% ipython --no-banner

In [1]: import numpy as np

In [2]: from numpy import linalg as LA

In [3]: np.set_printoptions(precision=2, suppress=True, linewidth=200)

In [4]: X = np.loadtxt("data.csv", delimiter=",")

In [5]: print(X)
[[ 5.  0.  0.  1.  0.]
 [ 0. -5.  2.  0.  0.]
 [ 0.  5.  2.  0.  0.]
 [-1.  0.  0.  2.  0.]
 [ 0.  0.  0.  0.  1.]]

In [6]: u, v = X[0], X[1]

In [7]: print(u @ u)
26.0

In [8]: print(u @ v)
0.0

In [9]: pr = (u @ v) / (u @ u) * u

In [10]: print(v - pr)
[ 0. -5.  2.  0.  0.]

In [11]: print((v - pr) @ u)
0.0

In [12]: print(round(float(LA.norm(u + v) ** 2 + LA.norm(u - v) ** 2), 2))
110.0

In [13]: F = np.loadtxt("out9.csv", delimiter=",")

In [14]: print(F)
[[-0.19  0.03 -0.3   0.69 -0.45  0.04]
 [ 0.45 -0.39  0.21  0.31  0.5  -0.27]
 [ 0.45 -0.25 -0.61 -0.45 -0.31 -0.16]
 [-0.19 -0.75  0.28  0.05 -0.4  -0.22]
 [ 0.19 -0.03  0.53 -0.26 -0.36  0.53]
 [-0.64 -0.05  0.03 -0.4   0.13 -0.36]
 [-0.26 -0.47 -0.36 -0.01  0.38  0.67]]

In [15]: print(LA.norm(F, axis=0))
[1. 1. 1. 1. 1. 1.]

In [16]: print(LA.pinv(F))
[[-0.19  0.45  0.45 -0.19  0.19 -0.64 -0.26]
 [ 0.03 -0.39 -0.25 -0.75 -0.03 -0.05 -0.47]
 [-0.3   0.21 -0.61  0.28  0.53  0.03 -0.36]
 [ 0.69  0.31 -0.45  0.05 -0.26 -0.4  -0.01]
 [-0.45  0.5  -0.31 -0.4  -0.36  0.13  0.38]
 [ 0.04 -0.27 -0.16 -0.22  0.53 -0.36  0.67]]

In [17]: print(np.round(F.T @ F, 2) + 0)
[[1. 0. 0. 0. 0. 0.]
 [0. 1. 0. 0. 0. 0.]
 [0. 0. 1. 0. 0. 0.]
 [0. 0. 0. 1. 0. 0.]
 [0. 0. 0. 0. 1. 0.]
 [0. 0. 0. 0. 0. 1.]]
